In [1]: import numpy as np

In [2]: np.set_printoptions(suppress=True, linewidth=120)

In [3]: m1 = np.load("case17.npy")

In [4]: m1
Out[4]: 
array([[ 0,  0,  0],
       [ 0, 25,  5],
       [ 0,  5,  1]])

In [5]: rk = np.linalg.matrix_rank(m1)

In [6]: rk
Out[6]: np.int64(1)

In [7]: null = np.linalg.svd(m1)[2][rk:].T

In [8]: [int(np.linalg.matrix_rank(m1[:i])) for i in range(1, len(m1) + 1)]
Out[8]: [0, 1, 1]

In [9]: np.round(m1 @ null, 4) + 0
Out[9]: 
array([[0., 0.],
       [0., 0.],
       [0., 0.]])

In [10]: np.linalg.matrix_rank(m1.T @ m1), np.linalg.matrix_rank(m1 @ m1.T)
Out[10]: (np.int64(1), np.int64(1))

In [11]: np.round(null @ null.T, 4)
Out[11]: 
array([[ 1.    ,  0.    ,  0.    ],
       [ 0.    ,  0.0385, -0.1923],
       [ 0.    , -0.1923,  0.9615]])

In [12]: [int(np.linalg.matrix_rank(m1[:, :j + 1])) for j in range(3)]
Out[12]: [0, 1, 1]

In [13]: np.allclose(m1 @ null, 0)
Out[13]: True

In [14]: null.shape
Out[14]: (3, 2)

In [15]: s = 10 * 0.7 ** np.arange(3)

In [16]: rng = np.random.default_rng(25152)

In [17]: K = rng.normal(size=(25, 3)) * rng.permutation(s)

In [18]: K.round(4)
Out[18]: 
array([[  4.5398,   0.6101, -11.8671],
       [-13.996 ,   5.8944,  -2.7389],
       [  6.7392, -11.312 ,   3.6313],
       [ 10.7889,   7.8105,  -0.0314],
       [-14.1428,  -3.2585,  11.7721],
       [ -5.6424,   7.3609, -11.9196],
       [ -5.5516,  -0.7446,   6.489 ],
       [ -5.4652, -19.7629,   8.0184],
       [ -5.1824,   7.2545,   0.4876],
       [  3.3774,   6.9966,  -9.2868],
       [  3.0234,  -3.366 ,   7.7527],
       [  2.8108,  -6.9779,  -3.9664],
       [  6.1442,  -5.323 ,  10.933 ],
       [ 10.4205,   8.3497,   0.0327],
       [  4.373 ,   0.8586,   8.2556],
       [ -5.0554,   0.2842,  -1.8172],
       [ -5.4708, -10.9271,   2.1207],
       [ -6.0367,   4.0014,  -4.9208],
       [ -6.6935,   0.0278,   7.9229],
       [ 24.3716,   5.1702,   9.695 ],
       [ -9.5239,   2.9694,   3.0591],
       [ -7.6028,  -6.8429,   6.4706],
       [-15.8868,  -5.6076,  -2.4536],
       [  6.2107,   5.1755,   4.1662],
       [ 22.5968,   3.8773,  -3.446 ]])

In [19]: Y = np.c_[K[:, :2] @ np.array([[1, 2], [1, 0]]), np.array([-5, 7, 8, 6, 0, 7, 8, 9, 2, 7, -2, 1, -6, -4, 0, 2, 3, 0, 6, -4, 3, 3, -9, -5, 8])]

In [20]: Y.round(4)
Out[20]: 
array([[  5.1499,   9.0796,  -5.    ],
       [ -8.1016, -27.9919,   7.    ],
       [ -4.5728,  13.4785,   8.    ],
       [ 18.5994,  21.5778,   6.    ],
       [-17.4013, -28.2856,   0.    ],
       [  1.7184, -11.2849,   7.    ],
       [ -6.2962, -11.1032,   8.    ],
       [-25.2281, -10.9304,   9.    ],
       [  2.0721, -10.3647,   2.    ],
       [ 10.374 ,   6.7548,   7.    ],
       [ -0.3426,   6.0467,  -2.    ],
       [ -4.167 ,   5.6217,   1.    ],
       [  0.8212,  12.2884,  -6.    ],
       [ 18.7702,  20.841 ,  -4.    ],
       [  5.2315,   8.7459,   0.    ],
       [ -4.7712, -10.1108,   2.    ],
       [-16.398 , -10.9417,   3.    ],
       [ -2.0354, -12.0735,   0.    ],
       [ -6.6657, -13.387 ,   6.    ],
       [ 29.5418,  48.7432,  -4.    ],
       [ -6.5545, -19.0478,   3.    ],
       [-14.4457, -15.2056,   3.    ],
       [-21.4944, -31.7737,  -9.    ],
       [ 11.3862,  12.4215,  -5.    ],
       [ 26.474 ,  45.1936,   8.    ]])

In [21]: np.linalg.matrix_rank(Y)
Out[21]: np.int64(3)

In [22]: np.round(np.linalg.norm(np.linalg.qr(K)[0].T @ Y, axis=0) ** 2 / ((Y ** 2).sum(axis=0) + 1e-12), 4)
Out[22]: array([1.    , 1.    , 0.0167])

In [23]: np.round(np.linalg.lstsq(K, Y[:, 0])[0], 4) + 0
Out[23]: array([1., 1., 0.])
